>>> import numpy as np
>>> np.set_printoptions(precision=3, suppress=True, linewidth=160, floatmode="fixed")
>>> E = np.load("dump.npy")
>>> E
array([[4, 4],
       [4, 8]])
>>> G = E.T @ E
>>> (E @ E.T).shape
(2, 2)
>>> np.diag(G)
array([32, 80])
>>> np.allclose(G, G.T)
True
>>> G
array([[32, 48],
       [48, 80]])
>>> O, Rm = np.linalg.qr(E)
>>> Rm
array([[-5.657, -8.485],
       [ 0.000,  2.828]])
>>> np.allclose(Rm.T @ Rm, E.T @ E)
True
>>> O.shape, Rm.shape
((2, 2), (2, 2))
>>> np.abs(np.diag(Rm))
array([5.657, 2.828])
>>> O @ Rm
array([[4.000, 4.000],
       [4.000, 8.000]])
>>> round(float(np.linalg.det(E)), 3)
16.0
>>> round(float(np.abs(np.linalg.eigvals(E)).max()), 3)
10.472
>>> E @ E
array([[32, 48],
       [48, 80]])
>>> np.allclose(E @ E.T, E.T @ E)
True
>>> feats = np.load("a.npy")
>>> feats
array([[1.000, 0.500, 0.250],
       [0.500, 1.000, 0.500],
       [0.250, 0.500, 1.000]])
>>> np.kron(np.eye(2, dtype=int), feats)
array([[1.000, 0.500, 0.250, 0.000, 0.000, 0.000],
       [0.500, 1.000, 0.500, 0.000, 0.000, 0.000],
       [0.250, 0.500, 1.000, 0.000, 0.000, 0.000],
       [0.000, 0.000, 0.000, 1.000, 0.500, 0.250],
       [0.000, 0.000, 0.000, 0.500, 1.000, 0.500],
       [0.000, 0.000, 0.000, 0.250, 0.500, 1.000]])
>>> np.einsum("ii->", feats)
np.float64(3.0)
>>> np.linalg.eigvals(feats)
array([1.843, 0.750, 0.407])
>>> np.poly(feats)
array([ 1.000, -3.000,  2.437, -0.562])
>>> np.einsum("ij,ji->", feats, feats)
np.float64(4.125)
>>> round(float(np.linalg.det(2 * feats)), 3), np.round(np.linalg.det(feats), 3)
(4.5, np.float64(0.562))
>>> np.round(np.linalg.eigvals(feats).sum().real, 3)
np.float64(3.0)
>>> round(np.linalg.det(feats.T), 3)
np.float64(0.562)
>>> def softmax(z):
...     e = np.exp(z - z.max(axis=-1, keepdims=True))
...     return e / e.sum(axis=-1, keepdims=True)
... 
>>> softmax(feats).sum(axis=1)
array([1.000, 1.000, 1.000])
>>> softmax(10 * feats[2])
array([0.001, 0.007, 0.993])
>>> scores = feats @ feats.T / np.sqrt(3)
>>> softmax(scores + np.triu(np.full(scores.shape, -np.inf), 1))
array([[1.000, 0.000, 0.000],
       [0.446, 0.554, 0.000],
       [0.276, 0.343, 0.382]])
>>> softmax(scores)[2] @ feats
array([0.542, 0.671, 0.622])
>>> Lm = np.linalg.cholesky(feats)
>>> Lm
array([[1.000, 0.000, 0.000],
       [0.500, 0.866, 0.000],
       [0.250, 0.433, 0.866]])
>>> Lm @ Lm.T
array([[1.000, 0.500, 0.250],
       [0.500, 1.000, 0.500],
       [0.250, 0.500, 1.000]])
>>> np.linalg.eigvalsh(feats).min() > 0
np.True_
>>> feats / np.sqrt(np.outer(np.diag(feats), np.diag(feats)))
array([[1.000, 0.500, 0.250],
       [0.500, 1.000, 0.500],
       [0.250, 0.500, 1.000]])
>>> m1 = np.load("arr.npy")
>>> m1
array([[-3,  2,  7],
       [ 0,  0,  0],
       [ 0,  0,  0],
       [-2,  3,  2],
       [ 0,  0,  0],
       [ 0,  0,  0],
       [-2,  3,  2],
       [-1, -2,  3],
       [ 0,  0,  0],
       [-2,  3,  2],
       [ 0,  0,  0],
       [-1, -2,  3]])
>>> d = np.linalg.norm(m1[:, None] - m1[None], axis=-1)
>>> np.linalg.norm(m1, axis=1)
array([7.874, 0.000, 0.000, 4.123, 0.000, 0.000, 4.123, 3.742, 0.000, 4.123, 0.000, 3.742])
>>> d[8]
array([7.874, 0.000, 0.000, 4.123, 0.000, 0.000, 4.123, 3.742, 0.000, 4.123, 0.000, 3.742])
>>> np.flatnonzero(d[8] < d.mean() / 2)
array([ 1,  2,  4,  5,  8, 10])
>>> (d + 1e9 * np.eye(12)).round(6).argmin(axis=1)
array([ 3,  2,  1,  6,  1,  1,  3, 11,  1,  3,  1,  7])
>>> d[:5, :5]
array([[0.000, 7.874, 7.874, 5.196, 7.874],
       [7.874, 0.000, 0.000, 4.123, 0.000],
       [7.874, 0.000, 0.000, 4.123, 0.000],
       [5.196, 4.123, 4.123, 0.000, 4.123],
       [7.874, 0.000, 0.000, 4.123, 0.000]])
>>> d.shape
(12, 12)
>>> d[8].round(6).argsort(kind="stable")[:4]
array([1, 2, 4, 5])
>>> np.linalg.norm(m1 - m1.mean(axis=0), axis=1)
array([5.974, 1.920, 1.920, 2.681, 1.920, 1.920, 2.681, 2.947, 1.920, 2.681, 1.920, 2.947])
